$ python -q
>>> import numpy as np
>>> np.set_printoptions(suppress=True, linewidth=160)
>>> M = np.array([[23, 21, 36, 30, 33, 30, 41],
...     [5, 20, -1, 16, -15, -2, -1],
...     [13, 15, 12, 29, 13, 6, 31],
...     [9, 23, 8, 20, -11, 10, 3],
...     [14, 26, 20, 26, -7, 28, 8],
...     [3, 4, 1, 1, 11, -10, 9],
...     [-8, -15, -21, -6, 9, -36, 10],
...     [8, 19, 13, 12, -10, 20, -4]])
>>> # rows and columns are dependent
>>> B = M / np.sqrt((M ** 2).mean(axis=1, keepdims=True))
>>> np.linalg.matrix_rank(B) == np.linalg.matrix_rank(M)
np.True_
>>> np.round(np.linalg.norm(B, axis=1), 2)
array([2.65, 2.65, 2.65, 2.65, 2.65, 2.65, 2.65, 2.65])
>>> B[3].round(2)
array([ 0.66,  1.69,  0.59,  1.47, -0.81,  0.73,  0.22])
>>> np.linalg.matrix_rank(M - M.mean(axis=1, keepdims=True))
np.int64(4)
>>> try:
...     np.linalg.inv(M)
... except np.linalg.LinAlgError as e:
...     print("failed:", e)
... 
failed: Last 2 dimensions of the array must be square
>>> np.linalg.lstsq(M[:-1].T, M[-1])[2]
np.int32(4)
>>> print(np.round(M @ np.linalg.pinv(M) @ M, 2))
[[ 23.  21.  36.  30.  33.  30.  41.]
 [  5.  20.  -1.  16. -15.  -2.  -1.]
 [ 13.  15.  12.  29.  13.   6.  31.]
 [  9.  23.   8.  20. -11.  10.   3.]
 [ 14.  26.  20.  26.  -7.  28.   8.]
 [  3.   4.   1.   1.  11. -10.   9.]
 [ -8. -15. -21.  -6.   9. -36.  10.]
 [  8.  19.  13.  12. -10.  20.  -4.]]
>>> np.allclose(M[:-1].T @ np.linalg.lstsq(M[:-1].T, M[-1])[0], M[-1])
True
>>> X = np.minimum.outer(np.arange(1, 14), np.arange(1, 14)) * -3
>>> X
array([[ -3,  -3,  -3,  -3,  -3,  -3,  -3,  -3,  -3,  -3,  -3,  -3,  -3],
       [ -3,  -6,  -6,  -6,  -6,  -6,  -6,  -6,  -6,  -6,  -6,  -6,  -6],
       [ -3,  -6,  -9,  -9,  -9,  -9,  -9,  -9,  -9,  -9,  -9,  -9,  -9],
       [ -3,  -6,  -9, -12, -12, -12, -12, -12, -12, -12, -12, -12, -12],
       [ -3,  -6,  -9, -12, -15, -15, -15, -15, -15, -15, -15, -15, -15],
       [ -3,  -6,  -9, -12, -15, -18, -18, -18, -18, -18, -18, -18, -18],
       [ -3,  -6,  -9, -12, -15, -18, -21, -21, -21, -21, -21, -21, -21],
       [ -3,  -6,  -9, -12, -15, -18, -21, -24, -24, -24, -24, -24, -24],
       [ -3,  -6,  -9, -12, -15, -18, -21, -24, -27, -27, -27, -27, -27],
       [ -3,  -6,  -9, -12, -15, -18, -21, -24, -27, -30, -30, -30, -30],
       [ -3,  -6,  -9, -12, -15, -18, -21, -24, -27, -30, -33, -33, -33],
       [ -3,  -6,  -9, -12, -15, -18, -21, -24, -27, -30, -33, -36, -36],
       [ -3,  -6,  -9, -12, -15, -18, -21, -24, -27, -30, -33, -36, -39]])
>>> # symmetric
>>> B = X ** -1
Traceback (most recent call last):
  File "<python-input-16>", line 1, in <module>
    B = X ** -1
        ~~^^~~~
ValueError: Integers to negative integer powers are not allowed.
>>> B = np.linalg.inv(X)
>>> np.round(np.linalg.det(X) * np.linalg.det(B), 2)
np.float64(1.0)
>>> round(float(np.linalg.slogdet(X)[0]), 2)
-1.0
>>> w, V = np.linalg.eigh(X)
>>> np.unique(w.round(6) + 0, return_counts=True)[1]
array([1, 1, 1, 1, 1, 1, 1, 1, 1, 1, 1, 1, 1])
>>> (w > 1e-8).sum(), (w < -1e-8).sum()
(np.int64(0), np.int64(13))
>>> print(w.round(2))
[-221.84  -24.87   -9.12   -4.78   -3.     -2.1    -1.59   -1.28   -1.07   -0.94   -0.85   -0.79   -0.76]
>>> mat = np.load("test4.npy")
>>> print(mat)
[[39.98 20.37  1.27 59.66 39.81]
 [38.86 20.73 -2.02 60.13 39.85]
 [40.76 19.48 -0.04 59.52 38.97]
 [40.46 19.2  -0.28 60.99 41.28]
 [40.12 21.25  0.01 60.67 39.32]
 [41.64 19.83 -0.51 59.01 37.9 ]
 [39.88 19.12 -0.31 60.77 40.11]
 [38.85 19.18 -0.12 58.78 40.22]
 [39.76 19.99 -0.44 59.03 40.43]
 [39.85 20.68 -1.18 59.8  40.75]
 [40.   19.68 -0.12 58.77 41.94]
 [39.7  20.68  0.51 61.23 39.19]
 [39.27 20.33  0.04 61.51 40.23]
 [38.7  20.13  1.19 59.82 40.26]
 [40.78 20.25 -0.14 59.4  39.07]
 [41.77 20.28  1.34 58.92 38.31]
 [39.82 19.72 -0.45 59.77 40.54]
 [40.39 18.71 -0.98 61.95 40.46]]
>>> x0 = np.array([0, 0, 1, 0, 3])
>>> rhs = mat @ x0
>>> print(np.round(np.linalg.lstsq(mat, rhs)[0], 2) + 0)
[0. 0. 1. 0. 3.]
>>> rng = np.random.default_rng(112)
>>> rhs = rhs + 0.05 * rng.normal(size=18)
>>> rhs.round(2)
array([120.63, 117.58, 116.84, 123.57, 117.92, 113.3 , 119.97, 120.55, 120.83, 121.18, 125.72, 118.03, 120.71, 121.93, 117.02, 116.26, 121.1 , 120.44])
>>> coef, *_ = np.linalg.lstsq(mat, rhs)
>>> coef.round()
array([ 0.,  0.,  1., -0.,  3.])
>>> [round(float(np.linalg.norm(np.linalg.solve(mat.T @ mat + lam * np.eye(5), mat.T @ rhs))), 2) for lam in (0, 1, 10, 100)]
[3.15, 2.98, 2.19, 1.46]
>>> B = mat / np.sqrt((mat ** 2).mean(axis=1, keepdims=True))
>>> np.round(np.linalg.norm(B, axis=1), 2)
array([2.24, 2.24, 2.24, 2.24, 2.24, 2.24, 2.24, 2.24, 2.24, 2.24, 2.24, 2.24, 2.24, 2.24, 2.24, 2.24, 2.24, 2.24])
>>> np.linalg.matrix_rank(mat - mat.mean(axis=1, keepdims=True))
np.int64(4)
>>> np.linalg.matrix_rank(B) == np.linalg.matrix_rank(mat)
np.True_
>>> basis = mat[[15, 8]].astype(float)
>>> for _ in range(4):
...     idx = np.linalg.norm(mat[:, None] - basis, axis=-1).argmin(axis=1)
...     basis = np.array([mat[idx == j].mean(axis=0) for j in range(2)])
... 
>>> print(idx)
[1 1 0 1 1 0 1 1 1 1 1 1 1 1 0 0 1 1]
>>> print(np.bincount(idx))
[ 4 14]
>>> np.abs(basis[1] - basis[0]).argmax()
np.int64(4)
>>> arr = np.load("mat.npy")
>>> arr
array([[  1,  25,  -4,   2,   1,   5,  -1,  -5,  -1,   3,  -1,   5,  -4],
       [  1, -20,   1,  -5,   5,  -1,   3,  -5,  -3,   2,   4,  -4,  -2],
       [ -4,  20,   1,   4,   2,   4,  -4,  -3,  -1,  -4,  -2,   4,   1],
       [ -4,   5,  -4,  -3,   1,   4,  -4,  -3,   1,   4,   3,   1,  -5],
       [ -4, -20,  -4,  -2,  -1,   4,   3,   3,  -2,   4,   1,  -4,  -2],
       [  2,  25,  -1,   4,  -2,   3,  -1,   5,   1,   1,   2,   5,  -3],
       [  0,   0,   0,   5,   5,   0,   5,   2,   5,  -3,   4,   0,   4],
       [  5,  25,  -2,   4,   0,   3,  -4,   0,  -2,  -4,   2,   5,  -1],
       [  4,  25,  -1,   5,   3,  -4,  -1,   0,   4,   1,   3,   5,  -1]])
>>> W1 = np.array([[0, -2, -2, 2, 1],
...     [-1, 1, 1, 1, -1],
...     [-2, 0, 0, 2, -1],
...     [2, 2, -2, 0, -2],
...     [2, 0, 2, 0, 1],
...     [-2, -1, -2, -2, 1],
...     [0, 0, 0, -1, -1],
...     [-2, -1, -2, 0, -1],
...     [-2, -2, 0, -2, 0],
...     [-2, 0, -2, -1, -1],
...     [0, 2, -2, 2, 0],
...     [2, 0, 0, -2, 0],
...     [0, -1, 2, 2, -1]])
>>> coef = np.array([0, 0, 3, 7, 4])
>>> act = np.maximum(arr @ W1 + coef, 0)
>>> act
array([[ 0, 31, 12,  0,  0],
       [24,  0,  0,  6, 40],
       [ 6, 32, 39, 13,  0],
       [ 0, 15,  0,  0, 18],
       [ 0,  0,  0,  0, 23],
       [ 0, 26,  0, 14,  0],
       [12,  2,  5, 11,  0],
       [ 3, 29,  6, 36,  0],
       [ 1, 30, 14, 32,  0]])
>>> basis = np.array([[-6, -3], [1, 7], [-5, -4], [-1, -2], [-9, 4]])
>>> act @ basis
array([[ -29,  169],
       [-510,   76],
       [-212,   24],
       [-147,  177],
       [-207,   92],
       [  12,  154],
       [-106,  -64],
       [ -55,   98],
       [ -78,   87]])
>>> np.round(np.linalg.svd(arr, compute_uv=False), 2)
array([63.72, 16.9 , 12.26, 11.44, 10.06,  7.42,  5.7 ,  3.48,  2.41])
>>> arr.shape
(9, 13)
>>> np.diff(arr, axis=0)
array([[  0, -45,   5,  -7,   4,  -6,   4,   0,  -2,  -1,   5,  -9,   2],
       [ -5,  40,   0,   9,  -3,   5,  -7,   2,   2,  -6,  -6,   8,   3],
       [  0, -15,  -5,  -7,  -1,   0,   0,   0,   2,   8,   5,  -3,  -6],
       [  0, -25,   0,   1,  -2,   0,   7,   6,  -3,   0,  -2,  -5,   3],
       [  6,  45,   3,   6,  -1,  -1,  -4,   2,   3,  -3,   1,   9,  -1],
       [ -2, -25,   1,   1,   7,  -3,   6,  -3,   4,  -4,   2,  -5,   7],
       [  5,  25,  -2,  -1,  -5,   3,  -9,  -2,  -7,  -1,  -2,   5,  -5],
       [ -1,   0,   1,   1,   3,  -7,   3,   0,   6,   5,   1,   0,   0]])
>>> np.linalg.rank(arr)
Traceback (most recent call last):
  File "<python-input-55>", line 1, in <module>
    np.linalg.rank(arr)
    ^^^^^^^^^^^^^^
AttributeError: module 'numpy.linalg' has no attribute 'rank'
>>> np.zeros(9, 13)
Traceback (most recent call last):
  File "<python-input-56>", line 1, in <module>
    np.zeros(9, 13)
    ~~~~~~~~^^^^^^^
TypeError: Cannot interpret '13' as a data type
>>> W0 = np.loadtxt("dump.csv", delimiter=",")
>>> print(W0)
[[-2.  1.  1.  1.  1.  1.  1.  1.  1.  1.  1.  1.  1.  1.]
 [ 1. -2.  1.  1.  1.  1.  1.  1.  1.  1.  1.  1.  1.  1.]
 [ 1.  1. -2.  1.  1.  1.  1.  1.  1.  1.  1.  1.  1.  1.]
 [ 1.  1.  1. -2.  1.  1.  1.  1.  1.  1.  1.  1.  1.  1.]
 [ 1.  1.  1.  1. -2.  1.  1.  1.  1.  1.  1.  1.  1.  1.]
 [ 1.  1.  1.  1.  1. -2.  1.  1.  1.  1.  1.  1.  1.  1.]
 [ 1.  1.  1.  1.  1.  1. -2.  1.  1.  1.  1.  1.  1.  1.]
 [ 1.  1.  1.  1.  1.  1.  1. -2.  1.  1.  1.  1.  1.  1.]
 [ 1.  1.  1.  1.  1.  1.  1.  1. -2.  1.  1.  1.  1.  1.]
 [ 1.  1.  1.  1.  1.  1.  1.  1.  1. -2.  1.  1.  1.  1.]
 [ 1.  1.  1.  1.  1.  1.  1.  1.  1.  1. -2.  1.  1.  1.]
 [ 1.  1.  1.  1.  1.  1.  1.  1.  1.  1.  1. -2.  1.  1.]
 [ 1.  1.  1.  1.  1.  1.  1.  1.  1.  1.  1.  1. -2.  1.]
 [ 1.  1.  1.  1.  1.  1.  1.  1.  1.  1.  1.  1.  1. -2.]]
>>> # equal to its transpose
>>> np.allclose(W0 @ W0.T, W0.T @ W0)
True
>>> (W0 @ W0)[0]
array([17.,  8.,  8.,  8.,  8.,  8.,  8.,  8.,  8.,  8.,  8.,  8.,  8.,  8.])
>>> W0 @ (-1.0) ** np.arange(14)
array([-3.,  3., -3.,  3., -3.,  3., -3.,  3., -3.,  3., -3.,  3., -3.,  3.])
>>> np.round(np.sort(np.abs(np.fft.fft(W0[0]))), 2), np.round(np.sort(np.linalg.svd(W0, compute_uv=False)), 2)
(array([ 3.,  3.,  3.,  3.,  3.,  3.,  3.,  3.,  3.,  3.,  3.,  3.,  3., 11.]), array([ 3.,  3.,  3.,  3.,  3.,  3.,  3.,  3.,  3.,  3.,  3.,  3.,  3., 11.]))
>>> np.round(np.fft.fft(W0[0]), 2)
array([11.+0.j, -3.+0.j, -3.+0.j, -3.+0.j, -3.+0.j, -3.+0.j, -3.+0.j, -3.+0.j, -3.+0.j, -3.+0.j, -3.+0.j, -3.+0.j, -3.+0.j, -3.+0.j])
